In [1]: import numpy as np

In [2]: import numpy.linalg as la

In [3]: np.set_printoptions(suppress=True, linewidth=140)

In [4]: u = np.array([2, 3, 2, 3, 0, 1, -3, -2, 3, -2, 1, 3, 2])

In [5]: rng = np.random.default_rng(23)

In [6]: J = np.outer(rng.normal(size=24), u) + 0.1 * rng.normal(size=(24, 13))

In [7]: J.round(3)
Out[7]: 
array([[ 0.972,  1.665,  1.238,  1.583, -0.005,  0.835, -1.759, -1.269,  1.617, -0.926,  0.757,  1.538,  1.164],
       [ 0.436,  0.594,  0.241,  0.755, -0.086,  0.248, -0.645, -0.248,  0.77 , -0.551,  0.191,  0.756,  0.302],
       [-0.155, -0.151, -0.278, -0.298, -0.17 , -0.029,  0.118,  0.209, -0.163,  0.173, -0.066, -0.099, -0.126],
       [-4.736, -6.839, -4.54 , -6.73 , -0.014, -2.377,  6.812,  4.252, -7.088,  4.687, -2.407, -7.216, -4.577],
       [ 0.804,  1.258,  0.82 ,  1.281,  0.047,  0.258, -1.317, -0.914,  1.408, -0.967,  0.595,  1.355,  1.025],
       [-4.323, -6.298, -4.216, -6.529, -0.026, -2.172,  6.282,  4.176, -6.523,  4.206, -2.093, -6.457, -4.409],
       [ 1.924,  2.693,  1.823,  2.706, -0.054,  0.97 , -2.783, -1.817,  2.585, -1.984,  0.871,  2.921,  1.838],
       [ 1.405,  1.863,  1.257,  1.76 , -0.002,  0.785, -1.699, -1.275,  1.771, -1.078,  0.554,  1.91 ,  1.121],
       [ 1.723,  2.643,  1.744,  2.515,  0.014,  0.822, -2.492, -1.542,  2.606, -1.619,  0.704,  2.438,  1.69 ],
       [ 1.661,  2.348,  1.722,  2.743, -0.123,  0.834, -2.321, -1.697,  2.442, -1.638,  0.884,  2.442,  1.753],
       [ 0.407,  0.961,  0.634,  0.88 ,  0.039,  0.303, -0.763, -0.643,  0.891, -0.736,  0.186,  0.871,  0.441],
       [-1.155, -1.738, -1.119, -1.593,  0.094, -0.729,  1.585,  1.157, -1.467,  1.211, -0.678, -1.656, -1.014],
       [-0.52 , -0.893, -0.588, -0.897, -0.077, -0.291,  1.002,  0.58 , -0.804,  0.33 , -0.34 , -0.751, -0.527],
       [ 3.161,  4.539,  2.898,  4.473,  0.152,  1.324, -4.62 , -3.188,  4.471, -3.058,  1.566,  4.442,  3.187],
       [-1.1  , -1.794, -1.264, -1.896,  0.012, -0.384,  1.731,  1.062, -1.752,  1.113, -0.672, -1.936, -1.17 ],
       [-0.307, -0.561, -0.357, -0.663,  0.048, -0.126,  0.68 ,  0.485, -0.724,  0.57 , -0.32 , -0.615, -0.37 ],
       [-1.364, -2.101, -1.494, -2.229, -0.04 , -0.761,  2.062,  1.406, -2.236,  1.355, -0.687, -2.248, -1.423],
       [-0.886, -1.381, -1.031, -1.448,  0.027, -0.276,  1.718,  1.148, -1.566,  1.011, -0.461, -1.553, -1.057],
       [-0.542, -1.043, -0.812, -1.02 , -0.114, -0.313,  0.834,  0.595, -1.121,  0.762, -0.265, -1.005, -0.58 ],
       [ 0.638,  0.855,  0.505,  0.833,  0.09 ,  0.136, -0.913, -0.572,  0.87 , -0.363,  0.271,  0.922,  0.615],
       [-0.594, -0.955, -0.651, -0.872,  0.143, -0.208,  0.752,  0.465, -0.798,  0.609, -0.388, -0.812, -0.449],
       [-0.628, -1.052, -0.573, -1.101, -0.058, -0.446,  1.256,  0.925, -1.067,  0.771, -0.307, -0.968, -0.587],
       [-1.163, -1.858, -1.284, -1.951, -0.261, -0.624,  1.769,  1.239, -1.859,  1.132, -0.665, -1.807, -1.215],
       [ 0.093,  0.195,  0.238,  0.295,  0.033,  0.075, -0.192, -0.168,  0.524, -0.225,  0.021,  0.436,  0.174]])

In [8]: labels = rng.permutation(13)

In [9]: other = J[:, labels] * rng.choice([-1, 1], 13)

In [10]: other.round(3)
Out[10]: 
array([[ 1.238, -0.972, -1.617,  1.538, -0.926, -0.005, -1.759,  0.835,  1.583,  1.164, -1.665, -0.757,  1.269],
       [ 0.241, -0.436, -0.77 ,  0.756, -0.551, -0.086, -0.645,  0.248,  0.755,  0.302, -0.594, -0.191,  0.248],
       [-0.278,  0.155,  0.163, -0.099,  0.173, -0.17 ,  0.118, -0.029, -0.298, -0.126,  0.151,  0.066, -0.209],
       [-4.54 ,  4.736,  7.088, -7.216,  4.687, -0.014,  6.812, -2.377, -6.73 , -4.577,  6.839,  2.407, -4.252],
       [ 0.82 , -0.804, -1.408,  1.355, -0.967,  0.047, -1.317,  0.258,  1.281,  1.025, -1.258, -0.595,  0.914],
       [-4.216,  4.323,  6.523, -6.457,  4.206, -0.026,  6.282, -2.172, -6.529, -4.409,  6.298,  2.093, -4.176],
       [ 1.823, -1.924, -2.585,  2.921, -1.984, -0.054, -2.783,  0.97 ,  2.706,  1.838, -2.693, -0.871,  1.817],
       [ 1.257, -1.405, -1.771,  1.91 , -1.078, -0.002, -1.699,  0.785,  1.76 ,  1.121, -1.863, -0.554,  1.275],
       [ 1.744, -1.723, -2.606,  2.438, -1.619,  0.014, -2.492,  0.822,  2.515,  1.69 , -2.643, -0.704,  1.542],
       [ 1.722, -1.661, -2.442,  2.442, -1.638, -0.123, -2.321,  0.834,  2.743,  1.753, -2.348, -0.884,  1.697],
       [ 0.634, -0.407, -0.891,  0.871, -0.736,  0.039, -0.763,  0.303,  0.88 ,  0.441, -0.961, -0.186,  0.643],
       [-1.119,  1.155,  1.467, -1.656,  1.211,  0.094,  1.585, -0.729, -1.593, -1.014,  1.738,  0.678, -1.157],
       [-0.588,  0.52 ,  0.804, -0.751,  0.33 , -0.077,  1.002, -0.291, -0.897, -0.527,  0.893,  0.34 , -0.58 ],
       [ 2.898, -3.161, -4.471,  4.442, -3.058,  0.152, -4.62 ,  1.324,  4.473,  3.187, -4.539, -1.566,  3.188],
       [-1.264,  1.1  ,  1.752, -1.936,  1.113,  0.012,  1.731, -0.384, -1.896, -1.17 ,  1.794,  0.672, -1.062],
       [-0.357,  0.307,  0.724, -0.615,  0.57 ,  0.048,  0.68 , -0.126, -0.663, -0.37 ,  0.561,  0.32 , -0.485],
       [-1.494,  1.364,  2.236, -2.248,  1.355, -0.04 ,  2.062, -0.761, -2.229, -1.423,  2.101,  0.687, -1.406],
       [-1.031,  0.886,  1.566, -1.553,  1.011,  0.027,  1.718, -0.276, -1.448, -1.057,  1.381,  0.461, -1.148],
       [-0.812,  0.542,  1.121, -1.005,  0.762, -0.114,  0.834, -0.313, -1.02 , -0.58 ,  1.043,  0.265, -0.595],
       [ 0.505, -0.638, -0.87 ,  0.922, -0.363,  0.09 , -0.913,  0.136,  0.833,  0.615, -0.855, -0.271,  0.572],
       [-0.651,  0.594,  0.798, -0.812,  0.609,  0.143,  0.752, -0.208, -0.872, -0.449,  0.955,  0.388, -0.465],
       [-0.573,  0.628,  1.067, -0.968,  0.771, -0.058,  1.256, -0.446, -1.101, -0.587,  1.052,  0.307, -0.925],
       [-1.284,  1.163,  1.859, -1.807,  1.132, -0.261,  1.769, -0.624, -1.951, -1.215,  1.858,  0.665, -1.239],
       [ 0.238, -0.093, -0.524,  0.436, -0.225,  0.033, -0.192,  0.075,  0.295,  0.174, -0.195, -0.021,  0.168]])

In [11]: U, _, VT = la.svd(J.T @ other)

In [12]: labels
Out[12]: array([ 2,  0,  8, 11,  9,  4,  6,  5,  3, 12,  1, 10,  7])

In [13]: other = J / la.norm(J, axis=1, keepdims=True)

In [14]: gram = other @ other.T

In [15]: np.round(np.degrees(np.arccos(np.clip(gram[21, 12], -1, 1))), 3)
Out[15]: np.float64(9.311)

In [16]: (gram - 2 * np.eye(24)).round(6).argmax(axis=1)
Out[16]: array([13,  6, 18,  5, 13,  3, 13,  6, 13, 13,  8,  3, 22,  6, 16, 17,  5,  5, 16, 13, 11, 17, 16, 10])

In [17]: x = np.array([-3, -1, 1, 3, -1, -1, 0, -2, 0, 3, 1, 1, 1])

In [18]: h = np.maximum(J @ x, 0)

In [19]: h.round(3)
Out[19]: 
array([3.793, 0.538, 0.   , 0.   , 2.592, 0.   , 3.872, 2.574, 3.699, 5.469, 1.328, 0.   , 0.   , 7.216, 0.   , 0.   , 0.   , 0.   , 0.   ,
       1.868, 0.   , 0.   , 0.   , 0.834])

In [20]: m1 = np.load("mat.npy")

In [21]: m1
Out[21]: 
array([[5., 3., 0., 0., 0., 0., 0., 0., 0., 0., 0., 0., 0., 0., 0.],
       [3., 5., 3., 0., 0., 0., 0., 0., 0., 0., 0., 0., 0., 0., 0.],
       [0., 3., 3., 3., 0., 0., 0., 0., 0., 0., 0., 0., 0., 0., 0.],
       [0., 0., 3., 3., 3., 0., 0., 0., 0., 0., 0., 0., 0., 0., 0.],
       [0., 0., 0., 3., 0., 3., 0., 0., 0., 0., 0., 0., 0., 0., 0.],
       [0., 0., 0., 0., 3., 3., 3., 0., 0., 0., 0., 0., 0., 0., 0.],
       [0., 0., 0., 0., 0., 3., 4., 3., 0., 0., 0., 0., 0., 0., 0.],
       [0., 0., 0., 0., 0., 0., 3., 3., 3., 0., 0., 0., 0., 0., 0.],
       [0., 0., 0., 0., 0., 0., 0., 3., 2., 3., 0., 0., 0., 0., 0.],
       [0., 0., 0., 0., 0., 0., 0., 0., 3., 0., 3., 0., 0., 0., 0.],
       [0., 0., 0., 0., 0., 0., 0., 0., 0., 3., 2., 3., 0., 0., 0.],
       [0., 0., 0., 0., 0., 0., 0., 0., 0., 0., 3., 1., 3., 0., 0.],
       [0., 0., 0., 0., 0., 0., 0., 0., 0., 0., 0., 3., 0., 3., 0.],
       [0., 0., 0., 0., 0., 0., 0., 0., 0., 0., 0., 0., 3., 3., 3.],
       [0., 0., 0., 0., 0., 0., 0., 0., 0., 0., 0., 0., 0., 3., 0.]])

In [22]: np.allclose(m1 @ m1.T, m1.T @ m1)
Out[22]: True

In [23]: np.trace(m1)
Out[23]: np.float64(34.0)

In [24]: u = np.array([-3, 0, 3, -1, 2, 2, -3, -1, 2, 0, 3, -2, -2, 2, 2])

In [25]: other = m1 + np.outer(u, np.eye(15)[1])

In [26]: np.round(la.det(other) / la.det(m1), 3), round(float(1 + la.solve(m1, u)[1]), 3)
Out[26]: (np.float64(0.872), 0.872)

In [27]: O, V = la.qr(m1[:, :1])[0], la.qr(m1[:, 1:])[0]

In [28]: sig = la.svd(O.T @ V, compute_uv=False)

In [29]: sig.round(3)
Out[29]: array([0.984])

In [30]: (sig > 0.9).sum()
Out[30]: np.int64(1)

In [31]: E = np.loadtxt("a.csv", delimiter=",")

In [32]: E
Out[32]: 
array([[ 9.,  3., -6., -3., -6., -6., -6., -3.,  0., -9.,  3.,  3., -3.,  3.],
       [ 3.,  1., -2., -1., -2., -2., -2., -1.,  0., -3.,  1.,  1., -1.,  1.],
       [-6., -2.,  4.,  2.,  4.,  4.,  4.,  2.,  0.,  6., -2., -2.,  2., -2.],
       [-3., -1.,  2.,  1.,  2.,  2.,  2.,  1.,  0.,  3., -1., -1.,  1., -1.],
       [-6., -2.,  4.,  2.,  4.,  4.,  4.,  2.,  0.,  6., -2., -2.,  2., -2.],
       [-6., -2.,  4.,  2.,  4.,  4.,  4.,  2.,  0.,  6., -2., -2.,  2., -2.],
       [-6., -2.,  4.,  2.,  4.,  4.,  4.,  2.,  0.,  6., -2., -2.,  2., -2.],
       [-3., -1.,  2.,  1.,  2.,  2.,  2.,  1.,  0.,  3., -1., -1.,  1., -1.],
       [ 0.,  0.,  0.,  0.,  0.,  0.,  0.,  0.,  0.,  0.,  0.,  0.,  0.,  0.],
       [-9., -3.,  6.,  3.,  6.,  6.,  6.,  3.,  0.,  9., -3., -3.,  3., -3.],
       [ 3.,  1., -2., -1., -2., -2., -2., -1.,  0., -3.,  1.,  1., -1.,  1.],
       [ 3.,  1., -2., -1., -2., -2., -2., -1.,  0., -3.,  1.,  1., -1.,  1.],
       [-3., -1.,  2.,  1.,  2.,  2.,  2.,  1.,  0.,  3., -1., -1.,  1., -1.],
       [ 3.,  1., -2., -1., -2., -2., -2., -1.,  0., -3.,  1.,  1., -1.,  1.]])

In [33]: evals, V = la.eigh(E)

In [34]: np.round(np.abs(V[:, -1]), 3)
Out[34]: array([0.469, 0.156, 0.312, 0.156, 0.312, 0.312, 0.312, 0.156, 0.   , 0.469, 0.156, 0.156, 0.156, 0.156])

In [35]: np.round(evals.sum(), 3), np.trace(E)
Out[35]: (np.float64(41.0), np.float64(41.0))

In [36]: np.round(la.svd(E, compute_uv=False), 3) + 0
Out[36]: array([41.,  0.,  0.,  0.,  0.,  0.,  0.,  0.,  0.,  0.,  0.,  0.,  0.,  0.])

In [37]: np.unique(E.round(6), axis=0).shape
Out[37]: (6, 14)

In [38]: la.lstsq(E[:-1].T, E[-1])[2]
Out[38]: np.int32(1)
